>>> import numpy as np
>>> from numpy import linalg as LA
>>> np.set_printoptions(precision=2, suppress=True, linewidth=140, legacy="1.25")
>>> K = np.load("mat.npy")
>>> K
array([[ 0.02,  2.98, -2.01],
       [-0.01,  3.  , -1.98],
       [ 0.  ,  3.  , -2.  ],
       [-0.02,  2.99, -2.  ],
       [ 0.01,  2.97, -1.97],
       [ 0.  ,  3.  , -2.01],
       [-0.01,  3.05, -2.01],
       [-0.01,  3.02, -2.01],
       [-0.03, -0.01,  3.05],
       [ 0.03, -0.03,  3.02],
       [ 0.  ,  0.02,  2.99],
       [ 0.  ,  0.01,  3.01],
       [-0.02, -0.01,  3.03],
       [ 0.01,  0.02,  2.97],
       [-0.04, -0.01,  3.  ],
       [-0.01,  0.01,  2.95],
       [ 2.98,  0.03, -0.01],
       [ 3.02, -0.01,  0.  ],
       [ 3.02, -0.03,  0.  ],
       [ 2.99,  0.  , -0.01],
       [ 3.  ,  0.03,  0.  ],
       [ 3.  ,  0.  ,  0.03],
       [ 2.97,  0.  , -0.02],
       [ 2.98, -0.01, -0.01]])
>>> x = np.array([-1, -3, -3])
>>> rhs = K @ x
>>> LA.lstsq(K, rhs)[0]
array([-1., -3., -3.])
>>> LA.solve(K.T @ K, K.T @ rhs)
array([-1., -3., -3.])
>>> np.round(LA.pinv(K) @ K, 2) + 0
array([[1., 0., 0.],
       [0., 1., 0.],
       [0., 0., 1.]])
>>> rng = np.random.default_rng(884900)
>>> rhs = rhs + 0.02 * rng.normal(size=24)
>>> rhs
array([-2.95, -3.02, -3.01, -2.96, -2.99, -2.98, -3.13, -2.99, -9.1 , -9.  , -9.02, -9.05, -9.06, -8.95, -8.92, -8.89, -3.05, -2.98, -2.95,
       -2.96, -3.13, -3.02, -2.9 , -2.92])
>>> coef, *_ = LA.lstsq(K, rhs)
>>> np.round(K.T @ (rhs - K @ coef), 2) + 0
array([0., 0., 0.])
>>> coef
array([-1., -3., -3.])
>>> G = np.cov(K, rowvar=False)
>>> np.polyfit(K[:, 2], K[:, 1], 1)
array([-0.55,  1.19])
>>> np.round(np.median(K, axis=0), 2) + 0
array([0.  , 0.02, 0.  ])
>>> G.shape
(3, 3)
>>> np.corrcoef(K.T)
array([[ 1.  , -0.5 , -0.12],
       [-0.5 ,  1.  , -0.8 ],
       [-0.12, -0.8 ,  1.  ]])
>>> K.std(axis=0)
array([1.41, 1.41, 2.06])
>>> np.round(LA.eigvalsh(G)[::-1], 2) + 0
array([5.96, 2.62, 0.  ])
>>> np.argwhere(np.triu(np.abs(np.corrcoef(K.T)) > 0.8, 1))
array([[1, 2]])
>>> np.round(np.corrcoef(K[:, 2], K[:, 1])[0, 1], 2)
-0.8
>>> Xc = K - K.mean(axis=0)
>>> evecs = LA.svd(Xc)[2][:1]
>>> Y = Xc - Xc @ evecs.T @ evecs
>>> np.cov(Xc @ evecs.T, rowvar=False)
array(5.96)
>>> LA.norm(Y, axis=1).round(6).argmax()
18
>>> (Xc @ evecs.T).std(axis=0)
array([2.39])
>>> Xc = K - K.mean(axis=1)
Traceback (most recent call last):
  File "<python-input-31>", line 1, in <module>
    Xc = K - K.mean(axis=1)
         ~~^~~~~~~~~~~~~~~~
ValueError: operands could not be broadcast together with shapes (24,3) (24,) 
>>> Xc = K - K.mean(axis=0)
>>> left, sv, Vh = LA.svd(Xc, full_matrices=False)
>>> LA.matrix_rank(Xc)
3
>>> np.searchsorted(np.cumsum(sv ** 2) / (sv ** 2).sum(), 0.9) + 1
2
>>> np.round(sv ** 2 / (sv ** 2).sum(), 2) + 0
array([0.69, 0.31, 0.  ])
>>> np.round(Xc.mean(axis=0), 2) + 0
array([0., 0., 0.])
>>> E = np.load("arr.npy")
>>> E
array([[ -4,   0,   0],
       [ -6, -12,   8],
       [ -6,  -6,   4],
       [  4,   9,  -6]])
>>> np.argsort(-LA.norm(E, axis=0).round(6), kind="stable")[:3]
array([1, 2, 0])
>>> [round(float(x), 2) for x in LA.svd(E, compute_uv=False)[:3]]
[21.47, 4.48, 0.0]
>>> LA.cond(E) > 100
True
>>> Y = E / np.sqrt((E ** 2).mean(axis=1, keepdims=True))
>>> LA.norm(Y, axis=1)
array([1.73, 1.73, 1.73, 1.73])
>>> blk = np.stack([E, 3 * E, E[::-1]])
>>> blk.sum(axis=0)
array([[-12,   9,  -6],
       [-30, -54,  36],
       [-30, -36,  24],
       [ 12,  36, -24]])
>>> LA.norm(blk, axis=(1, 2))
array([21.93, 65.8 , 21.93])
>>> blk.shape
(3, 4, 3)
>>> x = np.array([6, -1, -4])
>>> np.einsum("ij,j->i", E, x)
array([-24, -56, -46,  39])
>>> x @ E
Traceback (most recent call last):
  File "<python-input-51>", line 1, in <module>
    x @ E
    ~~^~~
ValueError: matmul: Input operand 1 has a mismatch in its core dimension 0, with gufunc signature (n?,k),(k,m?)->(n?,m?) (size 4 is different from 3)
>>> E @ np.ones(3)
array([ -4., -10.,  -8.,   7.])
>>> E @ np.eye(3)[2]
array([ 0.,  8.,  4., -6.])
>>> (E @ x).argmax()
3
>>> E * x
array([[-24,   0,   0],
       [-36,  12, -32],
       [-36,   6, -16],
       [ 24,  -9,  24]])
>>> np.sign((E @ x).round(6))
array([-1, -1, -1,  1])
>>> E @ (2 * x)
array([ -48, -112,  -92,   78])
>>> left, sv, Vh = LA.svd(E, full_matrices=False)
>>> (sv > 1e-8).sum()
2
>>> np.allclose(left * sv @ Vh, E)
True
>>> round(np.sqrt((sv ** 2).sum()), 2), round(float(LA.norm(E)), 2)
(21.93, 21.93)
>>> np.round(sv / sv[0], 2) + 0
array([1.  , 0.21, 0.  ])
>>> np.round(left.T @ left, 2) + 0
array([[1., 0., 0.],
       [0., 1., 0.],
       [0., 0., 1.]])
>>> left.shape, sv.shape, Vh.shape
((4, 3), (3,), (3, 3))
>>> np.round(Vh @ Vh.T, 2) + 0
array([[1., 0., 0.],
       [0., 1., 0.],
       [0., 0., 1.]])
>>> W0 = np.array([[5, 2, 1],
...     [7, 4, 2],
...     [7, 9, 4],
...     [10, 12, 6],
...     [15, 17, 7],
...     [19, 19, 12],
...     [22, 21, 16],
...     [26, 22, 21],
...     [29, 27, 23],
...     [29, 31, 26],
...     [34, 33, 30],
...     [39, 38, 30],
...     [39, 39, 33],
...     [39, 41, 36],
...     [43, 46, 39],
...     [44, 46, 42],
...     [46, 47, 44]])
>>> cent = W0[[2, 7]].astype(float)
>>> for _ in range(5):
...     idx = LA.norm(W0[:, None] - cent, axis=-1).argmin(axis=1)
...     cent = np.array([W0[idx == j].mean(axis=0) for j in range(2)])
... 
>>> idx
array([0, 0, 0, 0, 0, 0, 0, 1, 1, 1, 1, 1, 1, 1, 1, 1, 1])
>>> np.bincount(idx)
array([ 7, 10])
>>> cent[1] - cent[0]
array([24.66, 25.  , 25.54])
>>> cent
array([[12.14, 12.  ,  6.86],
       [36.8 , 37.  , 32.4 ]])
>>> Y = K / LA.norm(K, axis=1, keepdims=True)
>>> G = Y @ Y.T
>>> LA.norm(Y, axis=1)
array([1., 1., 1., 1., 1., 1., 1., 1., 1., 1., 1., 1., 1., 1., 1., 1., 1., 1., 1., 1., 1., 1., 1., 1.])
>>> G[4].round(2) + 0
array([ 1.  ,  1.  ,  1.  ,  1.  ,  1.  ,  1.  ,  1.  ,  1.  , -0.56, -0.56, -0.55, -0.55, -0.56, -0.55, -0.56, -0.55,  0.01,  0.  , -0.01,
        0.  ,  0.01,  0.  ,  0.01,  0.  ])
>>> w1 = np.array([[1, 1, -3], [3, -3, 1], [-1, -1, 2]])
>>> coef = np.array([1, 3, 1])
>>> act = np.maximum(W0 @ w1 + coef, 0)
>>> act
array([[ 11,   1,   0],
       [ 18,   0,   0],
       [ 31,   0,   0],
       [ 41,   0,   0],
       [ 60,   0,   0],
       [ 65,   0,   0],
       [ 70,   0,   0],
       [ 72,   0,   0],
       [ 88,   0,   0],
       [ 97,   0,   0],
       [104,   0,   0],
       [124,   0,   0],
       [124,   0,   0],
       [127,   0,   0],
       [143,   0,   0],
       [141,   0,   0],
       [144,   0,   0]])
>>> (act > 0).mean(axis=0)
array([1.  , 0.06, 0.  ])
>>> LA.matrix_rank(act)
2
>>> cent = np.array([[4, 3, 1], [3, 1, 0], [1, 5, 3]])
>>> act @ cent
array([[ 47,  34,  11],
       [ 72,  54,  18],
       [124,  93,  31],
       [164, 123,  41],
       [240, 180,  60],
       [260, 195,  65],
       [280, 210,  70],
       [288, 216,  72],
       [352, 264,  88],
       [388, 291,  97],
       [416, 312, 104],
       [496, 372, 124],
       [496, 372, 124],
       [508, 381, 127],
       [572, 429, 143],
       [564, 423, 141],
       [576, 432, 144]])
